In [1]: import numpy as np

In [2]: from numpy import linalg as LA

In [3]: np.set_printoptions(precision=2, suppress=True, linewidth=140, legacy="1.25")

In [4]: feats = np.loadtxt("arr.csv", delimiter=",")

In [5]: feats
Out[5]: 
array([[ 2.,  0.,  0.,  0.],
       [-1.,  2.,  0.,  0.],
       [-1.,  1.,  2.,  0.],
       [-1., -1.,  2.,  1.]])

In [6]: rng = np.random.default_rng(1263)

In [7]: lab = rng.permutation(4)

In [8]: lab
Out[8]: array([3, 0, 1, 2])

In [9]: A2 = feats[lab][:, lab]

In [10]: np.diag(A2)
Out[10]: array([1., 2., 2., 2.])

In [11]: A2 = feats / LA.norm(feats, axis=1, keepdims=True)

In [12]: cov = A2 @ A2.T

In [13]: np.argwhere(np.triu(np.abs(cov) > 0.95, 1))
Out[13]: array([], shape=(0, 2), dtype=int64)

In [14]: (np.abs(cov) > 0.9).astype(int)
Out[14]: 
array([[1, 0, 0, 0],
       [0, 1, 0, 0],
       [0, 0, 1, 0],
       [0, 0, 0, 1]])

In [15]: cov[2]
Out[15]: array([-0.41,  0.55,  1.  ,  0.62])

In [16]: ev, evecs = LA.eig(feats)

In [17]: np.prod(ev)
Out[17]: 8.0

In [18]: np.sort(LA.eigvals(feats.T))
Out[18]: array([1., 2., 2., 2.])

In [19]: X = np.array([[2, 2, 2, 2, 2],
    ...:     [2, 4, 4, 4, 4],
    ...:     [2, 4, 6, 6, 6],
    ...:     [2, 4, 6, 8, 8],
    ...:     [2, 4, 6, 8, 10]])

In [20]: # equal to its transpose

In [21]: ev, evecs = LA.eigh(X)

In [22]: x = np.array([1, 0, 0, 1, 0])

In [23]: x @ X @ x / (x @ x), np.round(ev[0], 2), round(float(ev[-1]), 2)
Out[23]: (7.0, 0.54, 24.69)

In [24]: evecs * np.abs(ev) @ evecs.T
Out[24]: 
array([[ 2.,  2.,  2.,  2.,  2.],
       [ 2.,  4.,  4.,  4.,  4.],
       [ 2.,  4.,  6.,  6.,  6.],
       [ 2.,  4.,  6.,  8.,  8.],
       [ 2.,  4.,  6.,  8., 10.]])

In [25]: np.abs(X).sum(axis=1).max(), round(np.abs(ev).max(), 2)
Out[25]: (30, 24.69)

In [26]: evecs * np.maximum(ev, 0) @ evecs.T
Out[26]: 
array([[ 2.,  2.,  2.,  2.,  2.],
       [ 2.,  4.,  4.,  4.,  4.],
       [ 2.,  4.,  6.,  6.,  6.],
       [ 2.,  4.,  6.,  8.,  8.],
       [ 2.,  4.,  6.,  8., 10.]])

In [27]: (np.sign(evecs[:, -1].round(6)) == np.sign(evecs[0, -1].round(6))).astype(int)
Out[27]: array([1, 1, 1, 1, 1])

In [28]: LA.eigvalsh(X[1:, 1:])
Out[28]: array([ 0.58,  0.93,  2.48, 24.01])

In [29]: A2 = X + rng.integers(-2, 3, (5, 1)) @ rng.integers(-2, 3, (1, 5))

In [30]: A2
Out[30]: 
array([[2, 2, 2, 2, 2],
       [4, 4, 2, 0, 2],
       [3, 4, 5, 4, 5],
       [2, 4, 6, 8, 8],
       [4, 4, 4, 4, 8]])

In [31]: np.round(LA.svd(A2 - X, compute_uv=False), 2) + 0
Out[31]: array([7.94, 0.  , 0.  , 0.  , 0.  ])

In [32]: u, r1 = A2[2], A2[3]

In [33]: u @ u
Out[33]: 91

In [34]: pr = (u @ r1) / (u @ u) * u

In [35]: np.outer(u, r1)
Out[35]: 
array([[ 6, 12, 18, 24, 24],
       [ 8, 16, 24, 32, 32],
       [10, 20, 30, 40, 40],
       [ 8, 16, 24, 32, 32],
       [10, 20, 30, 40, 40]])

In [36]: round(float((r1 - pr) @ u), 2)
Out[36]: -0.0

In [37]: r1 - pr
Out[37]: array([-2.09, -1.45, -0.81,  2.55,  1.19])

In [38]: proj = np.triu(np.array([[2, -2, -2, -2, 1],
    ...:     [-1, 1, 0, -2, 3],
    ...:     [-2, 1, 3, 0, -3],
    ...:     [2, 0, -1, 3, 3],
    ...:     [0, 3, 3, -1, 2]]), 1) + np.eye(5)

In [39]: A2 = proj @ X @ LA.inv(proj)

In [40]: A2
Out[40]: 
array([[  -8.,  -34.,  -40., -110.,  296.],
       [   4.,   16.,   18.,   52., -136.],
       [  -4.,  -16.,  -20.,  -58.,  142.],
       [   8.,   32.,   40.,  112., -282.],
       [   2.,    8.,   10.,   28.,  -70.]])

In [41]: np.poly(A2)
Out[41]: array([   1.,  -30.,  140., -224.,  144.,  -32.])

In [42]: LA.matrix_rank(A2)
Out[42]: 5

In [43]: np.trace(A2), np.trace(X)
Out[43]: (30.0, 30)

In [44]: round(float(LA.det(A2)), 2)
Out[44]: 32.0

In [45]: ev, evecs = LA.eig(X)

In [46]: round(np.prod(ev), 2)
Out[46]: 32.0

In [47]: ev
Out[47]: array([24.69,  2.9 ,  1.17,  0.71,  0.54])

In [48]: np.sort(LA.eigvals(X.T))
Out[48]: array([ 0.54,  0.71,  1.17,  2.9 , 24.69])

In [49]: np.sort(LA.eigvals(X @ X))
Out[49]: array([  0.29,   0.5 ,   1.36,   8.39, 609.45])

In [50]: J = 2 * np.eye(7) + np.ones((7, 7))

In [51]: J
Out[51]: 
array([[3., 1., 1., 1., 1., 1., 1.],
       [1., 3., 1., 1., 1., 1., 1.],
       [1., 1., 3., 1., 1., 1., 1.],
       [1., 1., 1., 3., 1., 1., 1.],
       [1., 1., 1., 1., 3., 1., 1.],
       [1., 1., 1., 1., 1., 3., 1.],
       [1., 1., 1., 1., 1., 1., 3.]])

In [52]: np.allclose(J @ J.T, J.T @ J)
Out[52]: True

In [53]: J @ (-1.0) ** np.arange(7)
Out[53]: array([ 3., -1.,  3., -1.,  3., -1.,  3.])

In [54]: np.fft.fft(J[0])
Out[54]: array([9.+0.j, 2.+0.j, 2.+0.j, 2.+0.j, 2.+0.j, 2.+0.j, 2.+0.j])

In [55]: (J @ J)[0]
Out[55]: array([15., 11., 11., 11., 11., 11., 11.])

In [56]: F = np.array([[2.66, -0.85, 1.1, 0.26],
    ...:     [2.88, 0.42, 1.74, 0.12],
    ...:     [-1.47, -0.2, -0.8, -0.02],
    ...:     [3.45, 0.21, 2.02, 0.16],
    ...:     [-0.8, 0.98, 0.44, -0.15],
    ...:     [-0.42, 0.66, 0.32, -0.09],
    ...:     [7.34, -0.99, 2.62, 0.66]])

In [57]: lab = rng.permutation(4)

In [58]: A2 = F[:, lab] * rng.choice([-1, 1], 4)

In [59]: A2
Out[59]: 
array([[ 2.66, -0.85, -0.26, -1.1 ],
       [ 2.88,  0.42, -0.12, -1.74],
       [-1.47, -0.2 ,  0.02,  0.8 ],
       [ 3.45,  0.21, -0.16, -2.02],
       [-0.8 ,  0.98,  0.15, -0.44],
       [-0.42,  0.66,  0.09, -0.32],
       [ 7.34, -0.99, -0.66, -2.62]])

In [60]: Uu, _, vt = LA.svd(F.T @ A2)

In [61]: np.round(LA.lstsq(F, A2)[0], 2) + 0
Out[61]: 
array([[ 1.,  0.,  0.,  0.],
       [ 0.,  1.,  0.,  0.],
       [ 0.,  0.,  0., -1.],
       [ 0.,  0., -1.,  0.]])

In [62]: lab
Out[62]: array([0, 1, 3, 2])
